% ipython --no-banner

In [1]: import numpy as np

In [2]: import numpy.linalg as la

In [3]: np.set_printoptions(precision=3, suppress=True, linewidth=120, legacy="1.25")

In [4]: F = np.load("w.npy")

In [5]: F
Out[5]: 
array([[ -4,  10,   4,  -6,  15,   6],
       [ -4,   0, -10,  -6,   0, -15],
       [  0,   2,   8,   0,   3,  12],
       [-16,  40,  16, -18,  45,  18],
       [-16,   0, -40, -18,   0, -45],
       [  0,   8,  32,   0,   9,  36]])

In [6]: def softmax(z):
   ...:     e = np.exp(z - z.max(axis=-1, keepdims=True))
   ...:     return e / e.sum(axis=-1, keepdims=True)
   ...: 

In [7]: np.round(softmax(F[4] + 5), 3) + 0
Out[7]: array([0. , 0.5, 0. , 0. , 0.5, 0. ])

In [8]: np.round(softmax(10 * F[4]), 3) + 0
Out[8]: array([0. , 0.5, 0. , 0. , 0.5, 0. ])

In [9]: scores = F @ F.T / np.sqrt(6)

In [10]: softmax(scores)[4] @ F
Out[10]: array([-16.,   0., -40., -18.,   0., -45.])

In [11]: feats = np.array([[0.56, -0.56, -0.04], [3.08, -3.08, -0.22], [-2.52, 2.52, 0.18]])

In [12]: # rows and columns are dependent

In [13]: P = np.triu(np.array([[-9, 8, 9], [4, -8, -9], [-4, -8, 4]]), 1) + np.eye(3)

In [14]: M2 = P @ feats @ la.inv(P)

In [15]: P @ feats - feats @ P
Out[15]: 
array([[  1.96,  -6.44, -10.22],
       [ 22.68, -47.32, -57.06],
       [  0.  ,  20.16,  45.36]])

In [16]: round(float(la.det(M2)), 3)
Out[16]: 0.0

In [17]: np.round(np.trace(M2), 3), np.trace(feats)
Out[17]: (-2.34, -2.34)

In [18]: np.unique(feats.round(6), axis=0).shape
Out[18]: (3, 3)

In [19]: np.argsort(-la.norm(feats, axis=0).round(6), kind="stable")[:3]
Out[19]: array([0, 1, 2])

In [20]: la.matrix_rank(feats, rtol=0.1)
Out[20]: 1

In [21]: softmax(feats[0])
Out[21]: array([0.533, 0.174, 0.293])

In [22]: softmax(feats).sum(axis=1)
Out[22]: array([1., 1., 1.])

In [23]: scores = feats @ feats.T / np.sqrt(3)

In [24]: softmax(scores).round(6).argmax(axis=1)
Out[24]: array([1, 1, 2])

In [25]: softmax(scores)[0] @ feats
Out[25]: array([ 2.556, -2.556, -0.183])

In [26]: Q, _ = la.qr(np.array([[-2.9, -0.3, 1.3], [0.8, -1.2, -0.8], [0.9, -1.9, -2.9]]))

In [27]: evecs, _ = la.qr(np.array([[-0.3, 0.4], [0.7, 0.6]]))

In [28]: s = 3 * 0.5 ** np.arange(2)

In [29]: m1 = Q[:, :2] * s @ evecs[:2]

In [30]: m1
Out[30]: 
array([[ 0.57 , -2.77 ],
       [-0.964,  0.419],
       [-1.43 ,  0.323]])

In [31]: x = np.array([1, 1])

In [32]: rhs = m1 @ x

In [33]: rhs
Out[33]: array([-2.2  , -0.545, -1.107])

In [34]: rng = np.random.default_rng(89715)

In [35]: rhs = rhs + 0.1 * rng.normal(size=3)

In [36]: rhs
Out[36]: array([-2.14 , -0.475, -1.258])

In [37]: b, *_ = la.lstsq(m1, rhs)

In [38]: b
Out[38]: array([1.05 , 0.992])

In [39]: round(float(la.norm(rhs - m1 @ b)), 3)
Out[39]: 0.144

In [40]: [round(float(la.norm(la.solve(m1.T @ m1 + lam * np.eye(2), m1.T @ rhs))), 2) for lam in (0, 1, 10, 100)]
Out[40]: [1.44, 1.04, 0.34, 0.05]

In [41]: M = np.load("x.npy")

In [42]: M
Out[42]: 
array([[ 0,  1,  0,  1,  0,  1],
       [ 3, -2,  3, -2,  3, -2],
       [ 5,  1,  5,  1,  5,  1],
       [ 0,  1,  0,  1,  0,  1],
       [ 3, -2,  3, -2,  3, -2],
       [ 5,  1,  5,  1,  5,  1]])

In [43]: la.matrix_rank(M, rtol=0.1)
Out[43]: 2

In [44]: la.cond(M) > 100
Out[44]: True

In [45]: round(la.norm(M, 2) / la.norm(M), 3)
Out[45]: 0.922

In [46]: T = np.stack([M, -1 * M, M[::-1]])

In [47]: (T @ M.T).shape
Out[47]: (3, 6, 6)

In [48]: la.det(T)
Out[48]: array([0., 0., 0.])
